>>> import numpy as np
>>> np.set_printoptions(precision=3, suppress=True, linewidth=140, floatmode="fixed")
>>> E = np.loadtxt("arr.csv", delimiter=",")
>>> E
array([[-1.987, -5.629, -8.023],
       [ 0.561, -9.120, -4.063],
       [ 4.123, -1.209,  9.030],
       [ 1.996, -9.743, -1.041],
       [ 0.958, -9.395, -3.288],
       [-3.240,  9.196, -2.224],
       [ 3.391,  1.995,  9.194],
       [ 2.470, -9.690,  0.112],
       [-1.046, -7.280, -6.775],
       [ 4.029, -0.668,  9.128],
       [ 0.138,  8.462,  5.327],
       [ 3.319,  2.234,  9.165],
       [-1.617,  9.684,  1.901],
       [ 3.922, -0.120,  9.198],
       [-4.409,  4.383, -7.832],
       [-1.631, -6.311, -7.584],
       [-2.141, -5.310, -8.199],
       [-3.367, -2.074, -9.185]])
>>> C = E[[15, 10]].astype(float)
>>> for _ in range(3):
...     idx = np.linalg.norm(E[:, None] - C, axis=-1).argmin(axis=1)
...     C = np.array([E[idx == j].mean(axis=0) for j in range(2)])
... 
>>> idx
array([0, 0, 1, 0, 0, 1, 1, 0, 0, 1, 1, 1, 1, 1, 0, 0, 0, 0])
>>> C[1] - C[0]
array([ 2.618,  9.714, 11.928])
>>> E @ np.linalg.pinv(E) @ E
array([[-1.987, -5.629, -8.023],
       [ 0.561, -9.120, -4.063],
       [ 4.123, -1.209,  9.030],
       [ 1.996, -9.743, -1.041],
       [ 0.958, -9.395, -3.288],
       [-3.240,  9.196, -2.224],
       [ 3.391,  1.995,  9.194],
       [ 2.470, -9.690,  0.112],
       [-1.046, -7.280, -6.775],
       [ 4.029, -0.668,  9.128],
       [ 0.138,  8.462,  5.327],
       [ 3.319,  2.234,  9.165],
       [-1.617,  9.684,  1.901],
       [ 3.922, -0.120,  9.198],
       [-4.409,  4.383, -7.832],
       [-1.631, -6.311, -7.584],
       [-2.141, -5.310, -8.199],
       [-3.367, -2.074, -9.185]])
>>> np.allclose(E[:-1].T @ np.linalg.lstsq(E[:-1].T, E[-1])[0], E[-1])
True
>>> ang = np.radians(30)
>>> Rm = np.eye(3)
>>> Rm[1, 1] = Rm[2, 2] = np.cos(ang)
>>> Rm[1, 2], Rm[2, 1] = -np.sin(ang), np.sin(ang)
>>> Rm
array([[ 1.000,  0.000,  0.000],
       [ 0.000,  0.866, -0.500],
       [ 0.000,  0.500,  0.866]])
>>> Y = E @ Rm.T
>>> round(np.linalg.det(Rm), 3), np.round(np.trace(Rm), 3)
(np.float64(1.0), np.float64(2.732))
>>> np.allclose(np.linalg.norm(E, axis=1), np.linalg.norm(Y, axis=1))
True
>>> np.allclose(E @ E.T, Y @ Y.T)
True
>>> np.round(np.linalg.svd(E, compute_uv=False), 3) + 0, np.round(np.linalg.svd(Y, compute_uv=False), 3) + 0
(array([34.263, 25.021,  0.000]), array([34.263, 25.021,  0.000]))
>>> np.abs(Y - E).max(axis=0)
array([0.000, 4.882, 4.896])
>>> rng = np.random.default_rng(28)
>>> Y = E + rng.integers(-2, 3, (18, 2)) @ rng.integers(-2, 3, (2, 3))
>>> Y
array([[ -3.987,  -0.629, -10.023],
       [ -5.439,  -6.120, -10.063],
       [  6.123,   2.791,  11.030],
       [  7.996, -12.743,   4.959],
       [  0.958, -15.395,  -3.288],
       [  2.760,   9.196,   3.776],
       [ -2.609,   4.995,   3.194],
       [ -3.530,  -6.690,  -5.888],
       [ -3.046,  -8.280,  -8.775],
       [  6.029,   3.332,  11.128],
       [  2.138,   6.462,   7.327],
       [  3.319,   8.234,   9.165],
       [ -3.617,  14.684,  -0.099],
       [  3.922,  -6.120,   9.198],
       [-10.409,   7.383, -13.832],
       [  2.369,  -7.311,  -3.584],
       [  1.859,  -9.310,  -4.199],
       [  0.633,  -0.074,  -5.185]])
>>> np.round(np.linalg.svd(Y - E, compute_uv=False), 3) + 0
array([25.257, 14.110,  0.000])
>>> np.linalg.matrix_rank(Y - E, tol=1e-8)
np.int64(2)
>>> np.abs(Y - E).sum(axis=1)
array([ 9.000, 15.000,  8.000, 15.000,  6.000, 12.000, 15.000, 15.000,  5.000,  8.000,  6.000,  6.000,  9.000,  6.000, 15.000,  9.000,
       12.000, 10.000])
